$ python -q
>>> import numpy as np
>>> from numpy import linalg as LA
>>> np.set_printoptions(precision=3, suppress=True, linewidth=100, legacy="1.25")
>>> f = np.array([5, 9, 8, 3, 4, 9, 2, 6, 9, 6, 9, 4])
>>> W0 = 5 * np.eye(12) + np.outer(f, f)
>>> print(W0)
[[30. 45. 40. 15. 20. 45. 10. 30. 45. 30. 45. 20.]
 [45. 86. 72. 27. 36. 81. 18. 54. 81. 54. 81. 36.]
 [40. 72. 69. 24. 32. 72. 16. 48. 72. 48. 72. 32.]
 [15. 27. 24. 14. 12. 27.  6. 18. 27. 18. 27. 12.]
 [20. 36. 32. 12. 21. 36.  8. 24. 36. 24. 36. 16.]
 [45. 81. 72. 27. 36. 86. 18. 54. 81. 54. 81. 36.]
 [10. 18. 16.  6.  8. 18.  9. 12. 18. 12. 18.  8.]
 [30. 54. 48. 18. 24. 54. 12. 41. 54. 36. 54. 24.]
 [45. 81. 72. 27. 36. 81. 18. 54. 86. 54. 81. 36.]
 [30. 54. 48. 18. 24. 54. 12. 36. 54. 41. 54. 24.]
 [45. 81. 72. 27. 36. 81. 18. 54. 81. 54. 86. 36.]
 [20. 36. 32. 12. 16. 36.  8. 24. 36. 24. 36. 21.]]
>>> A2 = W0 / np.sqrt((W0 ** 2).mean(axis=1, keepdims=True))
>>> print(A2[2])
[0.745 1.341 1.285 0.447 0.596 1.341 0.298 0.894 1.341 0.894 1.341 0.596]
>>> vec = np.array([5, 9, -2, 0, 6, 2, 1, -8, 4, 5, -8, 7])
>>> target = W0 @ vec
>>> print(target)
[ 565. 1017.  854.  324.  462.  982.  221.  608.  992.  673.  932.  467.]
>>> print(np.round(LA.solve(W0, target + W0[:, 7]), 3) + 0)
[ 5.  9. -2.  0.  6.  2.  1. -7.  4.  5. -8.  7.]
>>> print(np.round(LA.solve(W0, -3 * target), 3) + 0)
[-15. -27.   6.   0. -18.  -6.  -3.  24. -12. -15.  24. -21.]
>>> A = np.load("layer11.npy")
>>> print(A)
[[  8   3  -2   0   1  -3   1   3   2   1   0  -1   1  -3   3]
 [ -2  13   0   1   3   2   0   2  -1   3   1   3   2  -2   2]
 [  1   3   1  -3  -2   3   2  -2  -3  -3  -2   3  -2  -3   2]
 [ -3   3   1  11   3   0   2  -1   3  -1   2   1  -1   3   1]
 [ -2  -3  -3  -1 -13  -1   3   1  -2   3   3   3  -3  -3   0]
 [ -3   1  -3   3   3   9  -3   1  -2   0  -2   0  -1   2   0]
 [  1   2   3   0  -1   3  -2   1   3  -2   1   0  -1   1  -2]
 [ -2   2  -3  -2   3   0   0  -1  -2  -1   2   2  -3  -3   2]
 [ -1   3  -2   3  -3   1  -2  -3   1   2   3  -2   1   2   2]
 [  1  -3   3   1   3  -3  -3  -3  -2  -3   1   3  -1   0  -3]
 [  2  -2  -2   3   1   0  -1  -2   3   3   8   2  -1  -1  -2]
 [  1   2  -3   1   3   1  -3   0   0   2   3   5  -1   0   2]
 [  2   2  -1  -2  -2  -1  -3   3  -3   3  -3  -2  -5  -1   0]
 [  3  -2  -1   0   2   1  -3  -3   1   0   2   3  -3   1   0]
 [ -2   0  -3  -2   3   3   1   1  -1  -1   2   1   3   1   3]]
>>> vec = np.array([4, 2, 0, 3, 3, 1, 3, 5, 4, 2, 3, 1, 5, 1, 0])
>>> print(np.sign((A @ vec).round(6)))
[ 1  1 -1  1 -1 -1  1 -1  1 -1  1  1 -1 -1  1]
>>> print(np.einsum("ij,j->i", A, vec))
[ 67  58 -40  52 -51  -4  14 -26   4 -30  41  25 -38 -10  23]
>>> print((A * vec).sum(axis=1))
[ 67  58 -40  52 -51  -4  14 -26   4 -30  41  25 -38 -10  23]
>>> print(A @ np.eye(15)[12])
[ 1.  2. -2. -1. -3. -1. -1. -3.  1. -1. -1. -1. -5. -3.  3.]
>>> print(LA.norm(A @ vec) <= LA.norm(A, 2) * LA.norm(vec) + 1e-9)
True
>>> print(A @ np.ones(15))
[ 14.  27.  -5.  24. -18.   5.   7.  -6.   5.  -9.  11.  13. -13.   1.   9.]
>>> print(A @ (2 * vec))
[ 134  116  -80  104 -102   -8   28  -52    8  -60   82   50  -76  -20   46]
